% python3 -q
>>> import numpy as np
>>> np.set_printoptions(suppress=True, linewidth=200)
>>> J = np.array([[0, 0, 2, -3, 1, 2, 2],
...     [-3, -1, 0, -3, -3, -3, -2],
...     [1, -3, 1, 3, 1, -1, 1],
...     [1, 3, 2, -2, 1, 3, -3],
...     [0, 1, 2, -2, -2, 2, 0],
...     [1, -2, -2, -2, 1, 3, 1],
...     [1, -1, -2, 2, -2, 2, 1],
...     [-1, -1, 3, 3, -3, 3, 3]])
>>> print(J)
[[ 0  0  2 -3  1  2  2]
 [-3 -1  0 -3 -3 -3 -2]
 [ 1 -3  1  3  1 -1  1]
 [ 1  3  2 -2  1  3 -3]
 [ 0  1  2 -2 -2  2  0]
 [ 1 -2 -2 -2  1  3  1]
 [ 1 -1 -2  2 -2  2  1]
 [-1 -1  3  3 -3  3  3]]
>>> other = J / np.sqrt((J ** 2).mean(axis=1, keepdims=True))
>>> print(np.linalg.matrix_rank(J - J.mean(axis=1, keepdims=True)))
6
>>> print(other[1].round(3))
[-1.24  -0.413  0.    -1.24  -1.24  -1.24  -0.826]
>>> other = J / np.linalg.norm(J, axis=1, keepdims=True)
>>> cov = other @ other.T
>>> print(np.argwhere(np.triu(np.abs(cov) > 0.95, 1)))
[]
>>> print(cov[6].round(3))
[-0.293 -0.358  0.239 -0.339 -0.056  0.375  1.     0.502]
>>> m1 = np.load("x.npy")
>>> print(m1)
[[ 1.02  0.    1.02  1.02 -1.87 -0.51 -0.51 -1.02  2.04  0.85  0.85]
 [-0.42  0.   -0.42 -0.42  0.77  0.21  0.21  0.42 -0.84 -0.35 -0.35]
 [ 0.24  0.    0.24  0.24 -0.44 -0.12 -0.12 -0.24  0.48  0.2   0.2 ]
 [ 0.    0.    0.    0.    0.    0.    0.    0.    0.    0.    0.  ]]
>>> cov = m1.T @ m1
>>> print((m1 @ m1.T).shape)
(4, 4)
>>> print(np.round(np.linalg.eigvalsh(cov)[::-1], 3) + 0)
[16.886  0.     0.     0.     0.     0.     0.     0.     0.     0.     0.   ]
>>> print(np.round(np.linalg.svd(m1, compute_uv=False) ** 2, 3) + 0)
[16.886  0.     0.     0.   ]
>>> print(np.allclose(cov, cov.T))
True
>>> Uu, s, vt = np.linalg.svd(m1)
>>> print(np.argmax(s[:-1] / (s[1:] + 1e-6)) + 1)
1
>>> other = Uu[:, :1] @ np.diag(s[:1]) @ vt[:1]
>>> print(np.round(np.linalg.norm(m1 - other, 2), 3), round(s[1], 3))
0.0 0.0
>>> print(round(np.abs(m1 - other).max(), 3))
0.0
>>> W0 = np.loadtxt("layer11.csv", delimiter=",")
>>> print(W0)
[[ 1.539 -0.502  1.786 -1.242  0.897  1.293  1.943]
 [-0.271  0.197  0.364  0.35  -0.258 -0.158  0.149]
 [-0.601  0.413 -0.068 -0.097 -0.091  0.132 -0.351]
 [-1.827  0.594 -1.416  0.672 -0.716 -0.863 -0.692]
 [ 4.195 -1.25   3.823 -1.436  1.08   0.965  2.55 ]
 [ 3.142 -1.16   3.477 -1.405  1.512  1.652  2.179]
 [ 1.046 -0.657  1.699 -1.056  0.418  1.05   0.836]
 [-3.961  0.82  -3.584  1.053 -1.664 -1.127 -2.491]
 [-0.213  0.039 -0.253 -0.191 -0.651  0.063  0.325]
 [ 0.245 -0.303 -0.101  0.231 -0.206  0.04   0.155]
 [-3.26   0.432 -3.713  0.958 -1.325 -1.427 -2.894]
 [-0.701  0.207 -1.332  0.491  0.235 -0.235 -0.278]
 [ 0.09  -0.082  0.074 -0.226 -0.005  0.185  0.266]
 [ 3.82  -1.112  3.449 -0.876  0.944  0.884  2.253]
 [-1.829  0.869 -1.957  0.915 -0.197 -0.966 -1.284]
 [ 0.475 -0.136  0.336  0.042 -0.343 -0.113  1.046]
 [ 2.043 -0.643  1.603 -0.204  0.384  0.49   0.57 ]
 [ 0.133  0.021 -0.22   0.088  0.257 -0.254  0.341]
 [-0.179 -0.382 -0.171  0.168  0.105 -0.227  0.437]
 [ 4.993 -1.665  4.657 -2.205  1.747  1.452  3.586]
 [ 0.955 -0.798  0.317 -0.215  0.429  0.405  0.619]
 [-5.747  1.615 -5.094  1.373 -1.469 -2.564 -3.502]
 [-3.254  1.872 -2.941  1.71  -1.379 -1.532 -2.448]
 [-0.114  0.22  -0.717  0.46  -0.256 -0.371 -0.531]
 [ 1.316 -0.648  1.261 -0.035  0.355  1.217  1.265]
 [ 1.164 -0.767  1.497 -0.828  0.247  0.858  1.367]
 [ 2.398 -0.865  2.259 -1.225 -0.111  0.677  1.264]
 [ 1.135 -0.798  1.454  0.165  1.071  0.631  0.824]
 [-4.558  1.482 -4.604  1.36  -1.826 -1.809 -3.695]
 [-0.634  0.019 -0.234  0.301 -0.183 -0.213 -0.614]
 [ 1.47  -0.577  1.213  0.094  0.097 -0.179  1.124]
 [-2.515  1.15  -2.659  0.673 -1.171 -1.53  -1.93 ]
 [ 1.083  0.104  0.432 -0.269  0.173  0.422  0.462]
 [-1.067  0.711 -1.546  0.122 -0.715 -0.432 -0.938]
 [ 4.017 -1.383  3.068 -1.217  1.416  1.084  1.844]
 [-0.035 -0.099  0.446 -0.02  -0.149 -0.113 -0.227]
 [ 1.544 -0.203  1.966 -0.592  0.214  0.816  1.391]
 [ 3.079 -0.697  3.142 -1.259  1.175  1.211  2.256]
 [-0.202 -0.165 -0.386  0.503  0.029  0.043 -0.485]
 [ 0.071 -0.541 -0.413 -0.171 -0.338 -0.016 -0.387]
 [ 1.694 -0.506  1.993 -0.783  0.818  0.763  1.297]]
>>> Uu, s, vt = np.linalg.svd(m1)
>>> V = vt[:(s > 1e-8).sum()]
>>> rng = np.random.default_rng(96)
>>> vec = m1[2] + 2 * m1[0] + rng.integers(2) * np.eye(11)[8]
>>> print(vec.round(3))
[ 2.28  0.    2.28  2.28 -4.18 -1.14 -1.14 -2.28  5.56  1.9   1.9 ]
>>> print(np.round(np.linalg.norm(vec - V.T @ V @ vec), 3))
0.836
>>> labels = W0[:, 4] > np.median(W0[:, 4])
>>> r0 = W0[labels].mean(axis=0) - W0[~labels].mean(axis=0)
>>> print(r0.round(3))
[ 3.151 -1.063  3.004 -1.05   1.299  1.291  2.261]
>>> print(labels.astype(int))
[1 0 0 0 1 1 1 0 0 0 0 1 0 1 0 0 1 1 1 1 1 0 0 0 1 1 0 1 0 0 1 0 1 0 1 0 1 1 0 0 1]
>>> vec = np.array([-2, -2, 2, 0, 3, 2, 2])
>>> y = W0 @ vec
>>> print(np.round(np.linalg.solve(W0.T @ W0, W0.T @ y), 3) + 0)
[-2. -2.  2.  0.  3.  2.  2.]
>>> y = y + 0.05 * rng.normal(size=41)
>>> print(y.round(3))
[ 10.733   0.043  -0.562  -5.645  12.109  15.145   7.697 -13.139  -1.376  -0.279 -14.352  -1.999   1.035  10.566  -7.029   0.858   3.668   0.242   1.541  17.886   3.669 -18.47  -15.187  -4.146
   7.265   7.375   5.044   8.318 -19.445  -1.381   2.832 -13.001   0.766  -7.294  10.926   0.038   6.296  11.997  -0.827  -1.689   8.077]
>>> beta, *_ = np.linalg.lstsq(W0, y)
>>> print([round(float(np.linalg.norm(np.linalg.solve(W0.T @ W0 + lam * np.eye(7), W0.T @ y))), 2) for lam in (0, 1, 10, 100)])
[5.36, 4.52, 2.67, 1.92]
>>> t = np.radians(36)
>>> R = np.eye(7)
>>> R[1, 1] = R[3, 3] = np.cos(t)
>>> R[1, 3], R[3, 1] = -np.sin(t), np.sin(t)
>>> print(R.round(3))
[[ 1.     0.     0.     0.     0.     0.     0.   ]
 [ 0.     0.809  0.    -0.588  0.     0.     0.   ]
 [ 0.     0.     1.     0.     0.     0.     0.   ]
 [ 0.     0.588  0.     0.809  0.     0.     0.   ]
 [ 0.     0.     0.     0.     1.     0.     0.   ]
 [ 0.     0.     0.     0.     0.     1.     0.   ]
 [ 0.     0.     0.     0.     0.     0.     1.   ]]
>>> other = W0 @ R.T
>>> print(np.round(np.abs(other - W0).max(axis=0), 3))
[0.    1.614 0.    0.774 0.    0.    0.   ]
>>> print(np.allclose(W0 @ W0.T, other @ other.T))
True
>>> K = np.load("w.npy")
>>> print(K)
[[0 1 1 0 1 1]
 [1 0 0 0 1 0]
 [1 0 0 1 0 1]
 [0 0 1 0 0 0]
 [1 1 0 0 0 1]
 [1 0 1 0 1 0]]
>>> # symmetric, so the eigenvalues are real
>>> Uu, s, vt = np.linalg.svd(K)
>>> print(np.argmax(s[:-1] / (s[1:] + 1e-6)) + 1)
5
>>> other = Uu[:, :5] @ np.diag(s[:5]) @ vt[:5]
>>> print(np.linalg.matrix_rank(K, rtol=0.05))
5
>>> print(np.linalg.matrix_rank(other))
5
>>> print(other.round(3) + 0)
[[0. 1. 1. 0. 1. 1.]
 [1. 0. 0. 0. 1. 0.]
 [1. 0. 0. 1. 0. 1.]
 [0. 0. 1. 0. 0. 0.]
 [1. 1. 0. 0. 0. 1.]
 [1. 0. 1. 0. 1. 0.]]
>>> vals, V = np.linalg.eigh(K)
>>> print(vals.round(3) + 0)
[-1.78  -1.537 -0.706  0.     1.042  2.981]
>>> print(np.abs(V[:, -1]).round(6).argmax())
0
>>> print(np.round(V @ np.diag(vals) @ V.T, 3) + 0)
[[0. 1. 1. 0. 1. 1.]
 [1. 0. 0. 0. 1. 0.]
 [1. 0. 0. 1. 0. 1.]
 [0. 0. 1. 0. 0. 0.]
 [1. 1. 0. 0. 0. 1.]
 [1. 0. 1. 0. 1. 0.]]
>>> print(np.round(np.linalg.eigvalsh(K @ K), 3) + 0)
[0.    0.499 1.086 2.363 3.167 8.886]
>>> print(np.round(V.T @ K @ V, 3) + 0)
[[-1.78   0.     0.     0.     0.     0.   ]
 [ 0.    -1.537  0.     0.     0.     0.   ]
 [ 0.     0.    -0.706  0.     0.     0.   ]
 [ 0.     0.     0.     0.     0.     0.   ]
 [ 0.     0.     0.     0.     1.042  0.   ]
 [ 0.     0.     0.     0.     0.     2.981]]
>>> print(np.round(V.T @ V, 3) + 0)
[[1. 0. 0. 0. 0. 0.]
 [0. 1. 0. 0. 0. 0.]
 [0. 0. 1. 0. 0. 0.]
 [0. 0. 0. 1. 0. 0.]
 [0. 0. 0. 0. 1. 0.]
 [0. 0. 0. 0. 0. 1.]]
>>> print(np.round(np.linalg.eigvalsh(K + 4 * np.eye(6)), 3))
[2.22  2.463 3.294 4.    5.042 6.981]
>>> cen = W0 - W0.mean(axis=0)
>>> Uu, s, vt = np.linalg.svd(cen, full_matrices=False)
>>> print(np.abs(vt[0]).argmax())
0
>>> print(np.abs(Uu[:, 0]).argmax())
21
>>> print(s.round(3))
[25.305  2.415  2.131  2.096  1.785  1.649  1.406]
>>> print((np.sign(Uu[:, 0]) == np.sign(Uu[0, 0])).astype(int))
[1 0 0 0 1 1 1 0 0 0 0 0 0 1 0 1 1 0 0 1 1 0 0 0 1 1 1 1 0 0 1 0 1 0 1 0 1 1 0 0 1]
>>> print(np.linalg.matrix_rank(cen))
7
>>> rk = np.linalg.matrix_rank(K)
>>> print(rk)
5
>>> null = np.linalg.svd(K)[2][rk:].T
>>> print(np.linalg.matrix_rank(K.T @ K), np.linalg.matrix_rank(K @ K.T))
5 5
>>> feats = np.loadtxt("sample9.csv", delimiter=",")
>>> print(feats)
[[ 0.983 -0.91   0.592]
 [ 0.686 -0.493  0.235]
 [ 0.885 -0.716  0.38 ]
 [ 0.604 -0.422  0.197]
 [ 0.753 -0.558  0.273]
 [ 0.885 -0.716  0.38 ]
 [-0.885  0.716 -0.38 ]
 [ 0.961 -0.851  0.508]
 [ 0.978 -0.894  0.565]
 [-0.139  0.09  -0.04 ]
 [-0.961  0.851 -0.508]
 [-0.508  0.345 -0.159]
 [ 0.686 -0.493  0.235]
 [-0.961  0.851 -0.508]
 [-0.912  0.757 -0.414]
 [ 0.851 -0.67   0.345]
 [ 0.987 -0.925  0.617]
 [-0.686  0.493 -0.235]
 [-0.99   0.937 -0.641]
 [-0.97   0.874 -0.537]
 [-0.97   0.874 -0.537]
 [ 0.997 -0.969  0.726]
 [-0.139  0.09  -0.04 ]
 [ 0.987 -0.925  0.617]
 [ 0.97  -0.874  0.537]
 [ 0.604 -0.422  0.197]
 [ 0.604 -0.422  0.197]
 [-0.999  0.987 -0.808]
 [ 0.     0.     0.   ]
 [ 0.808 -0.617  0.31 ]]
>>> cov = np.cov(feats, rowvar=False)
>>> print(cov.shape)
(3, 3)
>>> print(np.round(np.linalg.eigvalsh(cov)[::-1], 3) + 0)
[1.367 0.009 0.   ]
>>> print(np.argsort(-feats.std(axis=0).round(6), kind="stable"))
[0 1 2]
>>> print(np.argwhere(np.triu(np.abs(np.corrcoef(feats.T)) > 0.8, 1)))
[[0 1]
 [0 2]
 [1 2]]
